$ python3 -q
>>> import numpy as np
>>> np.set_printoptions(suppress=True, linewidth=100)
>>> def rnd(a):
...     return np.round(a, 2) + 0
... 
>>> E = np.array([[4.0, 1.0], [0.0, 4.0]])
>>> # triangular: eigenvalues sit on the diagonal
>>> Y = np.linalg.inv(E)
>>> print(rnd(Y))
[[ 0.25 -0.06]
 [ 0.    0.25]]
>>> print(rnd(np.linalg.cond(E)))
1.28
>>> print(rnd(np.linalg.det(E) * Y))
[[ 4. -1.]
 [ 0.  4.]]
>>> print(np.allclose(Y, E.T))
False
>>> print((np.abs(Y) > 1e-9).astype(int))
[[1 1]
 [0 1]]
>>> evals, V = np.linalg.eig(Y)
>>> print(Y @ V[:, 0] - evals[0] * V[:, 0])
[0. 0.]
>>> print(rnd(np.sort(np.linalg.eigvals(Y.T))))
[0.25 0.25]
>>> print(rnd(np.prod(evals)))
0.06
>>> print(rnd(np.sort(np.linalg.eigvals(np.linalg.inv(Y)))))
[4. 4.]
>>> print(rnd(np.sort(np.linalg.eigvals(Y @ Y))))
[0.06 0.06]
>>> Y = np.array([[-3, 3], [0, 2]])
>>> print(np.einsum("ik,kj->ij", E, Y))
[[-12.  14.]
 [  0.   8.]]
>>> print(np.einsum("ij->j", E))
[4. 5.]
>>> print(np.vstack([E, Y.T]).shape)
(4, 2)
>>> print(Y.T @ E.T)
[[-12.   0.]
 [ 14.   8.]]
>>> print(np.linalg.matrix_rank(E @ Y))
2
>>> data = np.load("arr.npy")
>>> print(data)
[[-0.17 -0.21 -2.63]
 [-0.56 -0.22 -2.44]
 [-0.14  0.19 -0.04]
 [-0.15  0.35  0.19]]
>>> hat = data @ np.linalg.solve(data.T @ data, data.T)
>>> print(rnd(np.diag(hat)))
[1.   0.99 0.26 0.75]
>>> print(rnd(hat @ data[:, 0]))
[-0.17 -0.56 -0.14 -0.15]
>>> print(rnd(np.trace(hat)))
3.0
